$ python3 -q
>>> import numpy as np
>>> np.set_printoptions(precision=3, suppress=True, linewidth=200)
>>> A2 = np.array([[-9, -8], [0, 8]])
>>> cent = np.array([[1, -2], [-1, -1]])
>>> arr = np.kron(A2, cent)
>>> arr
array([[ -9,  18,  -8,  16],
       [  9,   9,   8,   8],
       [  0,   0,   8, -16],
       [  0,   0,  -8,  -8]])
>>> x = np.array([1, 5, 4, 0])
>>> target = arr @ x
>>> c, lr = np.zeros(4), 1 / np.linalg.norm(arr, 2) ** 2
>>> for i in range(60):
...     c -= lr * arr.T @ (arr @ c - target)
...     if i % 10 == 0: print(i, round(np.linalg.norm(arr @ c - target), 3))
... 
0 69.947
10 8.049
20 1.552
30 0.48
40 0.249
50 0.145
>>> round(float(np.linalg.cond(arr)), 3)
4.425
>>> A2 = np.linalg.invert(arr)
Traceback (most recent call last):
  File "<python-input-11>", line 1, in <module>
    A2 = np.linalg.invert(arr)
         ^^^^^^^^^^^^^^^^
AttributeError: module 'numpy.linalg' has no attribute 'invert'
>>> A2 = np.linalg.inv(arr)
>>> print((np.abs(A2) > 1e-9).astype(int))
[[1 1 1 1]
 [1 1 1 1]
 [0 0 1 1]
 [0 0 1 1]]
>>> np.linalg.inv(A2)
array([[ -9.,  18.,  -8.,  16.],
       [  9.,   9.,   8.,   8.],
       [  0.,   0.,   8., -16.],
       [ -0.,  -0.,  -8.,  -8.]])
>>> np.poly(arr)
array([    1.,     0.,  -435.,     0., 46656.])
>>> np.einsum("ii->", arr)
np.int64(0)
>>> round(float(np.linalg.eigvals(arr).sum().real), 3)
0.0
>>> A2 = np.array([[2, 2], [-1, -3]])
>>> cent = np.kron(A2, arr)
>>> cent.shape
(8, 8)
>>> np.round(np.linalg.det(arr), 3)
np.float64(46656.0)
>>> arr @ arr
array([[243,   0,  24,   0],
       [  0, 243,   0,  24],
       [  0,   0, 192,   0],
       [  0,   0,   0, 192]])
>>> arr.inv()
Traceback (most recent call last):
  File "<python-input-23>", line 1, in <module>
    arr.inv()
    ^^^^^^^
AttributeError: 'numpy.ndarray' object has no attribute 'inv'
>>> np.sort(np.abs(np.linalg.eigvals(arr)))
array([13.856, 13.856, 15.588, 15.588])
>>> np.allclose(arr, arr.T)
False
>>> feats = np.array([[3, -2, 2, 1, -1, -4],
...     [4, 0, -5, -4, 5, -2],
...     [2, -4, -5, -3, 3, -2],
...     [-3, -4, -3, 5, -2, 5],
...     [-5, 4, 2, -4, -2, -1],
...     [0, 2, -4, 1, 0, 1],
...     [5, 5, -5, -2, -3, 0],
...     [-1, 3, 3, -5, -2, -2],
...     [0, 1, 0, 5, -1, 1],
...     [19, -2, -18, -15, 19, -12]])
>>> # row 9 is much longer than the rest
>>> def softmax(z):
...     e = np.exp(z - z.max(axis=-1, keepdims=True))
...     return e / e.sum(axis=-1, keepdims=True)
... 
>>> softmax(feats[8] + -3)
array([0.006, 0.017, 0.006, 0.95 , 0.002, 0.017])
>>> softmax(feats).sum(axis=1)
array([1., 1., 1., 1., 1., 1., 1., 1., 1., 1.])
>>> S = feats @ feats.T / np.sqrt(6)
>>> np.round(softmax(S), 3) + 0
array([[0.163, 0.   , 0.   , 0.   , 0.   , 0.   , 0.   , 0.   , 0.   , 0.837],
       [0.   , 0.   , 0.   , 0.   , 0.   , 0.   , 0.   , 0.   , 0.   , 1.   ],
       [0.   , 0.   , 0.   , 0.   , 0.   , 0.   , 0.   , 0.   , 0.   , 1.   ],
       [0.   , 0.   , 0.   , 1.   , 0.   , 0.   , 0.   , 0.   , 0.   , 0.   ],
       [0.   , 0.   , 0.   , 0.   , 0.999, 0.   , 0.   , 0.001, 0.   , 0.   ],
       [0.   , 0.   , 0.   , 0.   , 0.   , 0.   , 0.005, 0.   , 0.   , 0.995],
       [0.   , 0.   , 0.   , 0.   , 0.   , 0.   , 0.   , 0.   , 0.   , 1.   ],
       [0.   , 0.   , 0.   , 0.   , 0.227, 0.   , 0.   , 0.773, 0.   , 0.   ],
       [0.   , 0.   , 0.   , 0.5  , 0.   , 0.   , 0.   , 0.   , 0.5  , 0.   ],
       [0.   , 0.   , 0.   , 0.   , 0.   , 0.   , 0.   , 0.   , 0.   , 1.   ]])
>>> softmax(S).round(6).argmax(axis=1)
array([9, 9, 9, 3, 4, 9, 9, 7, 3, 9])
>>> softmax(S)[8] @ feats
array([-1.5  , -1.499, -1.5  ,  4.999, -1.5  ,  3.   ])
